$ python3 -q
>>> import numpy as np
>>> np.set_printoptions(precision=2, suppress=True, linewidth=140, floatmode="fixed")
>>> def rnd(a):
...     return np.round(a, 2) + 0
... 
>>> arr = np.array([[1, -3, 9, -27],
...     [1, -2, 4, -8],
...     [1, -1, 1, -1],
...     [1, 0, 0, 0],
...     [1, 1, 1, 1],
...     [1, 2, 4, 8]])
>>> arr
array([[  1,  -3,   9, -27],
       [  1,  -2,   4,  -8],
       [  1,  -1,   1,  -1],
       [  1,   0,   0,   0],
       [  1,   1,   1,   1],
       [  1,   2,   4,   8]])
>>> proj = arr @ np.linalg.solve(arr.T @ arr, arr.T)
>>> rnd(proj @ arr[:, 2])
array([9.00, 4.00, 1.00, 0.00, 1.00, 4.00])
>>> rnd(np.diag(proj))
array([0.96, 0.58, 0.46, 0.46, 0.58, 0.96])
>>> np.linalg.matrix_rank(np.eye(6) - proj)
np.int64(2)
>>> rnd(proj)
array([[ 0.96,  0.13, -0.11, -0.03,  0.09, -0.03],
       [ 0.13,  0.58,  0.41,  0.02, -0.22,  0.09],
       [-0.11,  0.41,  0.46,  0.25,  0.02, -0.03],
       [-0.03,  0.02,  0.25,  0.46,  0.41, -0.11],
       [ 0.09, -0.22,  0.02,  0.41,  0.58,  0.13],
       [-0.03,  0.09, -0.03, -0.11,  0.13,  0.96]])
>>> rnd(np.linalg.eigvalsh(proj))
array([0.00, 0.00, 1.00, 1.00, 1.00, 1.00])
>>> rnd((np.eye(6) - proj) @ arr)
array([[0.00, 0.00, 0.00, 0.00],
       [0.00, 0.00, 0.00, 0.00],
       [0.00, 0.00, 0.00, 0.00],
       [0.00, 0.00, 0.00, 0.00],
       [0.00, 0.00, 0.00, 0.00],
       [0.00, 0.00, 0.00, 0.00]])
>>> r0 = np.array([3, -1])
>>> print(np.array([np.convolve(row, r0, "same") for row in arr]))
[[  3 -10  30 -90]
 [  3  -7  14 -28]
 [  3  -4   4  -4]
 [  3  -1   0   0]
 [  3   2   2   2]
 [  3   5  10  20]]
>>> np.polyval(r0, arr[2])
array([ 2, -4,  2, -4])
>>> np.correlate(arr[2], arr[5], "full")
array([ 8, -4,  6, -5, -3, -1, -1])
>>> B = arr / np.sqrt((arr ** 2).mean(axis=1, keepdims=True))
>>> B[4]
array([1.00, 1.00, 1.00, 1.00])
>>> np.linalg.matrix_rank(arr - arr.mean(axis=1, keepdims=True))
np.int64(3)
>>> rnd(np.linalg.norm(B, axis=1))
array([2.00, 2.00, 2.00, 2.00, 2.00, 2.00])
>>> x = np.array([-1, -1, 0, 0])
>>> rhs = arr @ x
>>> beta, lr = np.zeros(4), 1 / np.linalg.norm(arr, 2) ** 2
>>> for i in range(30):
...     beta -= lr * arr.T @ (arr @ beta - rhs)
...     if i % 5 == 0: print(i, round(np.linalg.norm(arr @ beta - rhs), 2))
... 
0 3.18
5 2.7
10 2.37
15 2.13
20 1.97
25 1.86
>>> print(rnd(np.linalg.cond(arr)))
23.64
>>> rnd(beta)
array([-0.11, -0.12, -0.25, -0.16])
>>> m1 = np.array([[-0.5, 0.7, -1.0, -1.6, 0.6, 2.7, -0.1],
...     [-0.2, 0.8, -1.2, -0.3, -1.7, 0.0, -0.3],
...     [0.0, -0.3, 1.2, 0.4, -0.8, 0.5, 0.6],
...     [1.8, 1.6, -1.9, -0.2, 0.7, -0.3, 0.2],
...     [-0.3, -0.3, 0.1, -1.0, -0.3, -0.5, 1.2],
...     [1.3, -1.2, 2.6, -0.4, 0.4, -1.0, -0.1],
...     [-0.1, -0.2, 0.3, 1.5, 0.6, -1.7, 1.1],
...     [0.5, 1.0, 0.1, -0.3, -1.4, -0.1, 0.4]])
>>> print(rnd(np.linalg.norm(m1, 2)))
4.92
>>> rnd(np.linalg.norm(m1) ** 2 / np.linalg.norm(m1, 2) ** 2)
np.float64(2.26)
>>> rnd(np.linalg.norm(m1, axis=1))
array([3.46, 2.28, 1.71, 3.17, 1.72, 3.35, 2.62, 1.87])
